$ python3 -q
>>> import numpy as np
>>> import numpy.linalg as la
>>> np.set_printoptions(precision=2, suppress=True, linewidth=140)
>>> rnd = lambda a: np.round(a, 2) + 0
>>> A = np.load("w.npy")
>>> print(A)
[[-2.  1.  0.  0.  0.  0.  0.]
 [ 0. -2.  1.  0.  0.  0.  0.]
 [ 0.  0. -2.  1.  0.  0.  0.]
 [ 0.  0.  0. -2.  1.  0.  0.]
 [ 0.  0.  0.  0. -2.  1.  0.]
 [ 0.  0.  0.  0.  0. -2.  1.]
 [ 0.  0.  0.  0.  0.  0. -2.]]
>>> # triangular, det is the product of the diagonal
>>> rng = np.random.default_rng(33)
>>> idx = rng.permutation(7)
>>> print(idx)
[4 1 0 6 3 5 2]
>>> M2 = A[idx][:, idx]
>>> print(np.allclose(M2, A))
False
>>> print(M2)
[[-2.  0.  0.  0.  0.  1.  0.]
 [ 0. -2.  0.  0.  0.  0.  1.]
 [ 0.  1. -2.  0.  0.  0.  0.]
 [ 0.  0.  0. -2.  0.  0.  0.]
 [ 1.  0.  0.  0. -2.  0.  0.]
 [ 0.  0.  0.  1.  0. -2.  0.]
 [ 0.  0.  0.  0.  1.  0. -2.]]
>>> print(rnd(np.sort(np.abs(la.eigvals(M2)))))
[2. 2. 2. 2. 2. 2. 2.]
>>> print(np.prod(np.diag(A)), rnd(la.det(A)))
-128.0 -128.0
>>> print(rnd(np.sort(la.eigvals(A))))
[-2. -2. -2. -2. -2. -2. -2.]
>>> print(A @ A)
[[ 4. -4.  1.  0.  0.  0.  0.]
 [ 0.  4. -4.  1.  0.  0.  0.]
 [ 0.  0.  4. -4.  1.  0.  0.]
 [ 0.  0.  0.  4. -4.  1.  0.]
 [ 0.  0.  0.  0.  4. -4.  1.]
 [ 0.  0.  0.  0.  0.  4. -4.]
 [ 0.  0.  0.  0.  0.  0.  4.]]
>>> M2 = la.inv(A)
>>> print((np.abs(M2) > 1e-9).astype(int))
[[1 1 1 1 1 1 1]
 [0 1 1 1 1 1 1]
 [0 0 1 1 1 1 1]
 [0 0 0 1 1 1 1]
 [0 0 0 0 1 1 1]
 [0 0 0 0 0 1 1]
 [0 0 0 0 0 0 1]]
>>> print(np.allclose(M2, A.T))
False
>>> print(rnd(la.det(A) * M2))
[[64. 32. 16.  8.  4.  2.  1.]
 [ 0. 64. 32. 16.  8.  4.  2.]
 [ 0.  0. 64. 32. 16.  8.  4.]
 [ 0.  0.  0. 64. 32. 16.  8.]
 [ 0.  0.  0.  0. 64. 32. 16.]
 [ 0.  0.  0.  0.  0. 64. 32.]
 [ 0.  0.  0.  0.  0.  0. 64.]]
